In [1]: import numpy as np

In [2]: np.set_printoptions(suppress=True, linewidth=200)

In [3]: m1 = np.load("case18.npy")

In [4]: m1
Out[4]: 
array([[ 3, -1, -1],
       [ 0,  0,  1],
       [ 3,  1,  2],
       [ 3, -1,  2],
       [ 3, -3,  5],
       [ 4, -6,  2],
       [ 7, -5,  4],
       [ 4, -2,  7],
       [ 6, -5,  7],
       [ 8, -6,  8],
       [11, -4,  6],
       [13, -3,  4],
       [16,  0,  4],
       [15, -3,  5],
       [15, -1,  2],
       [18,  1,  3],
       [17, -2,  1],
       [14, -3,  0],
       [11, -1, -1],
       [ 8, -3,  1],
       [ 8,  0,  4],
       [11, -1,  5],
       [12,  0,  8],
       [ 9, -3,  8]])

In [5]: Xc = m1 - m1.mean(axis=1)
---------------------------------------------------------------------------
ValueError                                Traceback (most recent call last)
Cell In[5], line 1
----> 1 Xc = m1 - m1.mean(axis=1)

ValueError: operands could not be broadcast together with shapes (24,3) (24,) 

In [6]: Xc = m1 - m1.mean(axis=0)

In [7]: left, sv, vt = np.linalg.svd(Xc, full_matrices=False)

In [8]: np.linalg.matrix_rank(Xc)
Out[8]: np.int64(3)

In [9]: round((sv ** 2).sum() ** 2 / (sv ** 4).sum(), 2)
Out[9]: np.float64(1.87)

In [10]: sv.round(2)
Out[10]: array([24.92, 14.03,  8.89])

In [11]: np.round(sv ** 2 / (sv ** 2).sum(), 2)
Out[11]: array([0.69, 0.22, 0.09])

In [12]: (np.sign(left[:, 0]) == np.sign(left[0, 0])).astype(int)
Out[12]: array([1, 1, 1, 1, 1, 1, 1, 1, 1, 1, 0, 0, 0, 0, 0, 0, 0, 0, 0, 1, 1, 0, 0, 1])

In [13]: K = np.tril(np.array([[-1, -1, -1], [3, -1, 1], [0, 3, 0]]), -1) + np.eye(3, dtype=int)

In [14]: K
Out[14]: 
array([[1, 0, 0],
       [3, 1, 0],
       [0, 3, 1]])

In [15]: # triangular, det is the product of the diagonal

In [16]: W = np.array([[1, -3, -2, -3, 1, 1], [-3, -1, -3, 2, 3, 1], [-2, 0, -3, 2, 0, -3]])

In [17]: beta = np.array([4, 3, 5, 0, 5, 0])

In [18]: act = np.maximum(K @ W + beta, 0)

In [19]: act
Out[19]: 
array([[ 5,  0,  3,  0,  6,  1],
       [ 4,  0,  0,  0, 11,  4],
       [ 0,  0,  0,  8, 14,  0]])

In [20]: (act > 0).astype(int)
Out[20]: 
array([[1, 0, 1, 0, 1, 1],
       [1, 0, 0, 0, 1, 1],
       [0, 0, 0, 1, 1, 0]])

In [21]: basis = np.array([[3, 2], [0, 4], [1, 0], [1, 0], [2, 3], [4, 1]])

In [22]: W @ basis
Out[22]: 
array([[  4,  -6],
       [  0,   0],
       [-19,  -7]])

In [23]: (act @ basis).round(6).argmax(axis=1)
Out[23]: array([0, 0, 1])

In [24]: rng = np.random.default_rng(7173)

In [25]: arr = rng.normal(size=(22, 3)) + 3 * np.array([0, 1, 1])

In [26]: arr.round(2)
Out[26]: 
array([[ 1.2 ,  2.63,  3.25],
       [ 0.75,  2.51,  1.81],
       [ 0.01,  2.2 ,  3.68],
       [ 0.01,  3.22,  5.13],
       [ 0.97,  3.18,  2.33],
       [ 1.23,  3.8 ,  3.87],
       [-1.21,  3.4 ,  2.75],
       [ 0.57,  3.61,  1.42],
       [-1.59,  3.41,  4.65],
       [-0.41,  3.91,  4.11],
       [-0.63,  2.07,  4.11],
       [ 0.63,  3.26,  4.5 ],
       [-0.02,  1.25,  1.82],
       [ 0.1 ,  3.52,  4.42],
       [ 0.09,  4.  ,  3.91],
       [ 0.51,  4.43,  3.39],
       [-1.73,  3.56,  2.03],
       [-0.15,  2.48,  1.34],
       [ 0.64,  2.77,  1.77],
       [ 0.34,  3.99,  2.68],
       [-0.23,  2.31,  2.6 ],
       [ 0.4 ,  2.59,  6.31]])

In [27]: np.linalg.norm(arr, axis=1).argmax()
Out[27]: np.int64(21)

In [28]: round(float(np.linalg.norm(arr, 1)), 2), round(np.linalg.norm(arr, np.inf), 2)
Out[28]: (71.88, np.float64(9.65))

In [29]: np.round(np.linalg.norm(arr, 2), 2)
Out[29]: np.float64(21.8)

In [30]: round(np.linalg.norm(arr[16] - arr[2]), 2)
Out[30]: np.float64(2.75)

In [31]: Xc = (arr - arr.mean(axis=0)) / arr.std(axis=0)

In [32]: np.argwhere(np.abs(Xc) > 2)
Out[32]: 
array([[ 8,  0],
       [12,  1],
       [16,  0],
       [21,  2]])

In [33]: beta = np.linalg.lstsq(np.delete(Xc, 0, axis=1), Xc[:, 0])[0]

In [34]: np.round(1 - np.var(Xc[:, 0] - np.delete(Xc, 0, axis=1) @ beta), 2)
Out[34]: np.float64(0.0)

In [35]: Y = np.c_[m1[:, :2] @ np.array([[-1, 1], [-1, -1]]), np.array([5, 1, 3, 1, 4, 5, 4, 4, 2, 4, 0, 5, 4, 2, 4, 1, 3, 4, 1, 2, 0, 1, 4, 2])]

In [36]: Y
Out[36]: 
array([[ -2,   4,   5],
       [  0,   0,   1],
       [ -4,   2,   3],
       [ -2,   4,   1],
       [  0,   6,   4],
       [  2,  10,   5],
       [ -2,  12,   4],
       [ -2,   6,   4],
       [ -1,  11,   2],
       [ -2,  14,   4],
       [ -7,  15,   0],
       [-10,  16,   5],
       [-16,  16,   4],
       [-12,  18,   2],
       [-14,  16,   4],
       [-19,  17,   1],
       [-15,  19,   3],
       [-11,  17,   4],
       [-10,  12,   1],
       [ -5,  11,   2],
       [ -8,   8,   0],
       [-10,  12,   1],
       [-12,  12,   4],
       [ -6,  12,   2]])

In [37]: np.round(np.linalg.lstsq(m1, Y[:, 0])[0], 2) + 0
Out[37]: array([-1., -1.,  0.])

In [38]: np.linalg.matrix_rank(Y)
Out[38]: np.int64(3)

In [39]: np.round(np.linalg.norm(Y, 2), 2)
Out[39]: np.float64(74.34)

In [40]: Y[11] @ Y[19]
Out[40]: np.int64(236)

In [41]: np.round(np.linalg.norm(Y[11], 1), 2), round(float(np.linalg.norm(Y[11], np.inf)), 2)
Out[41]: (np.float64(31.0), 16.0)

In [42]: np.round(np.linalg.norm(Y, axis=0), 2)
Out[42]: array([44.29, 60.71, 15.56])

In [43]: np.round(np.linalg.norm(Y, 1), 2), round(float(np.linalg.norm(Y, np.inf)), 2)
Out[43]: (np.float64(270.0), 37.0)

In [44]: round(np.linalg.norm(Y) ** 2 / np.linalg.norm(Y, 2) ** 2, 2)
Out[44]: np.float64(1.07)

In [45]: Y = np.c_[arr[:, :2] @ np.array([[1, -1], [-3, -2]]), np.array([3, 6, 2, 5, 1, 9, 0, 9, 7, 0, 5, 4, 1, 1, 3, 2, 4, 2, 2, 4, 7, 8])]

In [46]: Y.round(2)
Out[46]: 
array([[ -6.7 ,  -6.47,   3.  ],
       [ -6.79,  -5.77,   6.  ],
       [ -6.6 ,  -4.41,   2.  ],
       [ -9.64,  -6.45,   5.  ],
       [ -8.57,  -7.33,   1.  ],
       [-10.18,  -8.83,   9.  ],
       [-11.41,  -5.59,   0.  ],
       [-10.27,  -7.8 ,   9.  ],
       [-11.81,  -5.22,   7.  ],
       [-12.14,  -7.41,   0.  ],
       [ -6.83,  -3.5 ,   5.  ],
       [ -9.15,  -7.15,   4.  ],
       [ -3.75,  -2.47,   1.  ],
       [-10.46,  -7.14,   1.  ],
       [-11.9 ,  -8.08,   3.  ],
       [-12.77,  -9.36,   2.  ],
       [-12.4 ,  -5.38,   4.  ],
       [ -7.59,  -4.82,   2.  ],
       [ -7.65,  -6.18,   2.  ],
       [-11.64,  -8.32,   4.  ],
       [ -7.15,  -4.38,   7.  ],
       [ -7.37,  -5.57,   8.  ]])

In [47]: np.round(np.linalg.lstsq(arr, Y[:, 0])[0], 2) + 0
Out[47]: array([ 1., -3.,  0.])

In [48]: Y = np.array([[-1.5], [1.2], [0.7], [1.8]])

In [49]: basis = np.array([[0.1, 0.7, 0.4]])

In [50]: feats = Y @ basis

In [51]: feats.round(2)
Out[51]: 
array([[-0.15, -1.05, -0.6 ],
       [ 0.12,  0.84,  0.48],
       [ 0.07,  0.49,  0.28],
       [ 0.18,  1.26,  0.72]])

In [52]: # null space of dimension 2

In [53]: np.round(np.linalg.norm(feats, 2) / np.linalg.norm(feats), 2)
Out[53]: np.float64(1.0)

In [54]: np.linalg.cond(feats) > 100
Out[54]: np.True_

In [55]: [round(float(x), 2) for x in np.linalg.svd(feats, compute_uv=False)[:3]]
Out[55]: [2.21, 0.0, 0.0]

In [56]: x0 = np.array([2, 8, 6])

In [57]: target = arr @ x0

In [58]: np.round(np.linalg.solve(arr.T @ arr, arr.T @ target), 2)
Out[58]: array([2., 8., 6.])

In [59]: np.round(np.linalg.lstsq(arr, target)[0], 2)
Out[59]: array([2., 8., 6.])

In [60]: target = target + 0.05 * rng.normal(size=22)

In [61]: target.round(2)
Out[61]: array([42.95, 32.52, 39.72, 56.57, 41.33, 56.12, 41.26, 38.56, 51.95, 55.21, 39.93, 54.27, 20.91, 54.97, 55.56, 56.7 , 37.11, 27.61, 33.96, 48.71, 33.5 , 59.31])

In [62]: beta, *_ = np.linalg.lstsq(arr, target)

In [63]: round(float(np.linalg.norm(target - arr @ beta)), 2)
Out[63]: 0.23

In [64]: def softmax(z):
    ...:     e = np.exp(z - z.max(axis=-1, keepdims=True))
    ...:     return e / e.sum(axis=-1, keepdims=True)
    ...: 

In [65]: np.round(softmax(feats).sum(axis=1), 2)
Out[65]: array([1., 1., 1., 1.])

In [66]: np.round(softmax(10 * feats[0]), 2) + 0
Out[66]: array([0.99, 0.  , 0.01])

In [67]: scores = feats @ feats.T / np.sqrt(3)

In [68]: softmax(scores).round(6).argmax(axis=1)
Out[68]: array([0, 3, 3, 3])

In [69]: W = np.array([[1, 2, 2, 2], [2, 0, 0, 0], [1, 1, 2, 0]])

In [70]: beta = np.array([9, 7, 6, 0])

In [71]: act = np.maximum(feats @ W + beta, 0)

In [72]: (act > 0).mean(axis=0)
Out[72]: array([1.  , 1.  , 1.  , 0.75])

In [73]: basis = np.array([[1, 0, 3], [8, 6, 2], [9, 4, 4], [4, 3, 0]])

In [74]: (act @ basis).round(6).argmax(axis=1)
Out[74]: array([0, 0, 0, 0])

In [75]: W @ basis
Out[75]: 
array([[43, 26, 15],
       [ 2,  0,  6],
       [27, 14, 13]])

In [76]: t3 = np.stack([feats, 5 * feats, feats[::-1]])

In [77]: np.round(np.linalg.norm(t3, axis=(1, 2)), 2)
Out[77]: array([ 2.21, 11.06,  2.21])

In [78]: t3.shape
Out[78]: (3, 4, 3)

In [79]: X = np.load("a.npy")

In [80]: X
Out[80]: 
array([[ 1,  2,  3],
       [ 2,  5,  3],
       [-3, -8, -3]])

In [81]: # null space of dimension 1

In [82]: x0 = np.array([-8, 3, -4])

In [83]: (X @ x0).argmax()
Out[83]: np.int64(2)

In [84]: np.sign((X @ x0).round(6))
Out[84]: array([-1, -1,  1])

In [85]: X @ np.ones(3)
Out[85]: array([  6.,  10., -14.])

In [86]: X * x0
Out[86]: 
array([[ -8,   6, -12],
       [-16,  15, -12],
       [ 24, -24,  12]])

In [87]: X @ np.eye(3)[0]
Out[87]: array([ 1.,  2., -3.])

In [88]: Y = K[0, 0] * K[1:] - np.outer(K[1:, 0], K[0])

In [89]: Y
Out[89]: 
array([[0, 1, 0],
       [0, 3, 1]])

In [90]: K[:, 0] / K[0, 0]
Out[90]: array([1., 3., 0.])

In [91]: Y = np.array([[3, 0], [3, 0], [5, 5]])

In [92]: Y @ X
---------------------------------------------------------------------------
ValueError                                Traceback (most recent call last)
Cell In[92], line 1
----> 1 Y @ X

ValueError: matmul: Input operand 1 has a mismatch in its core dimension 0, with gufunc signature (n?,k),(k,m?)->(n?,m?) (size 3 is different from 2)

In [93]: np.vstack([X, Y.T]).shape
Out[93]: (5, 3)

In [94]: np.einsum("ik,kj->ji", X, Y)
Out[94]: 
array([[ 24,  36, -48],
       [ 15,  15, -15]])

In [95]: E = rng.normal(size=(12, 3)) + 5 * np.array([1, -1, 1])

In [96]: E.round(2)
Out[96]: 
array([[ 6.19, -4.52,  4.58],
       [ 3.92, -5.92,  6.58],
       [ 4.59, -4.89,  4.18],
       [ 3.22, -6.16,  5.53],
       [ 4.46, -3.32,  5.23],
       [ 4.12, -5.38,  4.96],
       [ 6.78, -4.56,  5.41],
       [ 4.75, -2.45,  5.2 ],
       [ 5.02, -5.67,  6.23],
       [ 4.38, -5.76,  4.89],
       [ 6.27, -5.1 ,  6.94],
       [ 4.25, -6.37,  5.59]])

In [97]: basis = E[[9, 7]].astype(float)

In [98]: for _ in range(5):
    ...:     lab = np.linalg.norm(E[:, None] - basis, axis=-1).argmin(axis=1)
    ...:     basis = np.array([E[lab == j].mean(axis=0) for j in range(2)])
    ...: 

In [99]: lab
Out[99]: array([0, 0, 0, 0, 1, 0, 0, 1, 0, 0, 0, 0])

In [100]: np.abs(basis[1] - basis[0]).argmax()
Out[100]: np.int64(1)

In [101]: Q, R = np.linalg.qr(E)

In [102]: np.round(abs(R[0, 0]), 2), round(np.linalg.norm(E[:, 0]), 2)
Out[102]: (np.float64(17.1), np.float64(17.1))

In [103]: np.allclose(R.T @ R, E.T @ E)
Out[103]: True

In [104]: d = np.linalg.norm(E[:, None] - E[None], axis=-1)

In [105]: d[6].round(2)
Out[105]: array([1.02, 3.37, 2.52, 3.9 , 2.64, 2.81, 0.  , 2.93, 2.24, 2.73, 1.7 , 3.11])

In [106]: np.flatnonzero(d[6] < d.mean() / 2)
Out[106]: array([0, 6])

In [107]: d.mean(axis=1).argmax()
Out[107]: np.int64(7)

In [108]: np.linalg.matrix_rank(d ** 2)
Out[108]: np.int64(5)

In [109]: np.round(np.linalg.norm(E - E.mean(axis=0), axis=1), 2)
Out[109]: array([1.68, 1.72, 1.29, 1.98, 1.75, 0.93, 2.  , 2.57, 1.05, 1.04, 2.08, 1.48])

In [110]: proj = E @ np.linalg.solve(E.T @ E, E.T)

In [111]: round(np.trace(proj), 2)
Out[111]: np.float64(3.0)

In [112]: np.round(np.linalg.eigvalsh(proj), 2) + 0
Out[112]: array([0., 0., 0., 0., 0., 0., 0., 0., 0., 1., 1., 1.])

In [113]: np.round(proj @ E[:, 1], 2)
Out[113]: array([-4.52, -5.92, -4.89, -6.16, -3.32, -5.38, -4.56, -2.45, -5.67, -5.76, -5.1 , -6.37])

In [114]: np.allclose(proj @ proj, proj)
Out[114]: True

In [115]: lab = E[:, 1] > np.median(E[:, 1])

In [116]: r0 = E[lab].mean(axis=0) - E[~lab].mean(axis=0)

In [117]: r0.round(2)
Out[117]: array([ 1.35,  1.74, -0.38])

In [118]: ((E - E.mean(axis=0)) @ r0 > 0).astype(int)
Out[118]: array([1, 0, 1, 0, 1, 0, 1, 1, 0, 0, 1, 0])

In [119]: lab.astype(int)
Out[119]: array([1, 0, 1, 0, 1, 0, 1, 1, 0, 0, 1, 0])

In [120]: sv = 10 * 0.7 ** np.arange(3)

In [121]: M = rng.normal(size=(12, 3)) * rng.permutation(sv)

In [122]: M.round(2)
Out[122]: 
array([[ -3.54,  -3.24,   3.31],
       [ -5.59,  13.71,  -5.44],
       [-10.91,  -3.15, -11.8 ],
       [  2.34,  14.94,  -6.45],
       [  3.42,   3.18,  -9.76],
       [  1.6 ,   5.72,   3.82],
       [ -1.74,  -6.1 ,   6.23],
       [  3.  ,   3.51,   4.95],
       [  4.57,   0.81,  -1.73],
       [ -6.07,   5.48,   1.66],
       [ -6.78,  12.93, -17.93],
       [  2.39,   1.11,   0.14]])

In [123]: theta = np.radians(90)

In [124]: R = np.eye(3)

In [125]: R[0, 0] = R[1, 1] = np.cos(theta)

In [126]: R[0, 1], R[1, 0] = -np.sin(theta), np.sin(theta)

In [127]: R.round(2) + 0
Out[127]: 
array([[ 0., -1.,  0.],
       [ 1.,  0.,  0.],
       [ 0.,  0.,  1.]])

In [128]: Y = M @ R.T

In [129]: round(np.linalg.det(R), 2), round(float(np.trace(R)), 2)
Out[129]: (np.float64(1.0), 1.0)
